$ python -q
>>> import numpy as np
>>> from numpy import linalg as LA
>>> np.set_printoptions(suppress=True, linewidth=120)
>>> rnd = lambda a: np.round(a, 2) + 0
>>> F = np.load("sample9.npy")
>>> F
array([[ 5, -3,  5,  4],
       [ 0,  0,  0,  1],
       [ 4, -2, -5,  0],
       [ 0,  0,  4,  0],
       [ 1,  0,  0, -1]])
>>> other = np.c_[F[:, :1] @ np.array([[0]]), np.array([-1, 8, 5, 3, 7])]
>>> other
array([[ 0, -1],
       [ 0,  8],
       [ 0,  5],
       [ 0,  3],
       [ 0,  7]])
>>> LA.matrix_rank(np.c_[F, other])
np.int64(5)
>>> rnd(LA.lstsq(F, other[:, 0])[0])
array([0., 0., 0., 0.])
>>> np.zeros(5, 2)
Traceback (most recent call last):
  File "<python-input-10>", line 1, in <module>
    np.zeros(5, 2)
    ~~~~~~~~^^^^^^
TypeError: Cannot interpret '2' as a data type
>>> np.unravel_index(np.abs(other).argmax(), other.shape)
(np.int64(1), np.int64(1))
>>> other.sum(axis=1)
array([-1,  8,  5,  3,  7])
>>> other.shape
(5, 2)
>>> np.abs(other).max()
np.int64(8)
>>> other.sum(axis=0)
array([ 0, 22])
>>> rnd(LA.norm(other))
np.float64(12.17)
>>> hat = F @ LA.solve(F.T @ F, F.T)
>>> rnd(hat @ F[:, 0])
array([5., 0., 4., 0., 1.])
>>> vec = np.array([-1, 2, 2, 1])
>>> F @ np.ones(4)
array([11.,  1., -3.,  4.,  0.])
>>> LA.norm(F @ vec) <= LA.norm(F, 2) * LA.norm(vec) + 1e-9
np.True_
>>> F @ np.eye(4)[2]
array([ 5.,  0., -5.,  4.,  0.])
>>> (F @ vec).argmax()
np.int64(3)
>>> A = np.load("mat.npy")
>>> A
array([[1, 1, 2],
       [1, 1, 2],
       [1, 1, 2],
       [0, 0, 0],
       [1, 1, 2],
       [0, 0, 0],
       [2, 0, 2],
       [0, 0, 0],
       [0, 0, 0],
       [0, 0, 3],
       [3, 1, 7],
       [2, 0, 2],
       [0, 0, 0],
       [0, 0, 0],
       [1, 1, 5],
       [0, 0, 0],
       [2, 0, 2],
       [0, 0, 0],
       [0, 0, 0],
       [0, 0, 3],
       [0, 0, 3],
       [1, 1, 5],
       [2, 0, 2],
       [3, 1, 4],
       [0, 0, 0],
       [0, 0, 0],
       [0, 0, 0],
       [0, 0, 0],
       [0, 0, 3],
       [0, 0, 0],
       [0, 0, 3],
       [1, 1, 5],
       [1, 1, 2]])
>>> cent = A[[20, 32]].astype(float)
>>> for _ in range(3):
...     labels = LA.norm(A[:, None] - cent, axis=-1).argmin(axis=1)
...     cent = np.array([A[labels == j].mean(axis=0) for j in range(2)])
... 
>>> labels
array([1, 1, 1, 1, 1, 1, 1, 1, 1, 0, 0, 1, 1, 1, 0, 1, 1, 1, 1, 0, 0, 0, 1, 0, 1, 1, 1, 1, 0, 1, 0, 0, 1])
>>> rnd(cent)
array([[0.9 , 0.5 , 4.1 ],
       [0.57, 0.22, 0.78]])
>>> np.bincount(labels)
array([10, 23])
>>> rnd(cent[1] - cent[0])
array([-0.33, -0.28, -3.32])
>>> cen = A - A.mean(axis=0)
>>> U, sig, vt = LA.svd(cen, full_matrices=False)
>>> np.abs(U[:, 0]).argmax()
np.int64(10)
>>> np.abs(vt[0]).argmax()
np.int64(2)
>>> rnd(sig ** 2 / (sig ** 2).sum())
array([0.87, 0.1 , 0.03])
>>> LA.matrix_rank(cen)
np.int64(3)
>>> rnd(vt[0] * np.sign(vt[0, np.abs(vt[0]).argmax()]))
array([0.32, 0.16, 0.93])
>>> vec = np.array([-2, 1, 0])
>>> rhs = A @ vec
>>> b, lr = np.zeros(3), 1 / LA.norm(A, 2) ** 2
>>> for i in range(3):
...     b -= lr * A.T @ (A @ b - rhs)
...     if i % 1 == 0: print(i, round(LA.norm(A @ b - rhs), 2))
... 
0 7.01
1 6.62
2 6.25
>>> rnd(b)
array([-0.47, -0.05, -0.38])
>>> rnd(LA.cond(A))
np.float64(8.17)
>>> O, Rm = LA.qr(F)
>>> rnd(abs(Rm[0, 0])), rnd(LA.norm(F[:, 0]))
(np.float64(6.48), np.float64(6.48))
>>> O.shape, Rm.shape
((5, 4), (4, 4))
>>> rnd(O)
array([[-0.77,  0.41,  0.4 ,  0.17],
       [ 0.  ,  0.  ,  0.  ,  0.78],
       [-0.62, -0.3 , -0.61, -0.25],
       [ 0.  ,  0.  ,  0.55, -0.52],
       [-0.15, -0.86,  0.4 ,  0.17]])
>>> np.trace(O @ O.T)
np.float64(4.0)
>>> rnd(O @ Rm)
array([[ 5., -3.,  5.,  4.],
       [ 0.,  0.,  0.,  1.],
       [ 4., -2., -5.,  0.],
       [ 0.,  0.,  4.,  0.],
       [ 1.,  0.,  0., -1.]])
>>> np.allclose(Rm.T @ Rm, F.T @ F)
True
>>> rnd(np.abs(np.diag(Rm)))
array([6.48, 0.64, 7.26, 1.28])
>>> rnd(O.T @ O)
array([[1., 0., 0., 0.],
       [0., 1., 0., 0.],
       [0., 0., 1., 0.],
       [0., 0., 0., 1.]])
>>> rnd(Rm)
array([[-6.48,  3.55, -0.77, -2.93],
       [ 0.  , -0.64,  3.56,  2.51],
       [ 0.  ,  0.  ,  7.26,  1.21],
       [ 0.  ,  0.  ,  0.  ,  1.28]])
>>> K = np.load("run17.npy")
>>> K
array([[ 0.1 , -0.7 , -0.2 , -1.  , -0.4 ,  0.5 ],
       [ 0.03, -0.6 , -0.09, -0.89, -0.4 ,  0.53],
       [-1.2 , -1.3 , -0.7 , -3.1 , -0.1 ,  0.3 ]])
>>> other = K / LA.norm(K, axis=1, keepdims=True)
>>> cov = other @ other.T
>>> rnd(LA.norm(other, axis=1))
array([1., 1., 1.])
>>> np.argwhere(np.triu(np.abs(cov) > 0.95, 1))
array([[0, 1]])
>>> rnd(cov[0])
array([1.  , 0.99, 0.83])
>>> rnd(np.degrees(np.arccos(np.clip(cov[0, 1], -1, 1))))
np.float64(6.53)
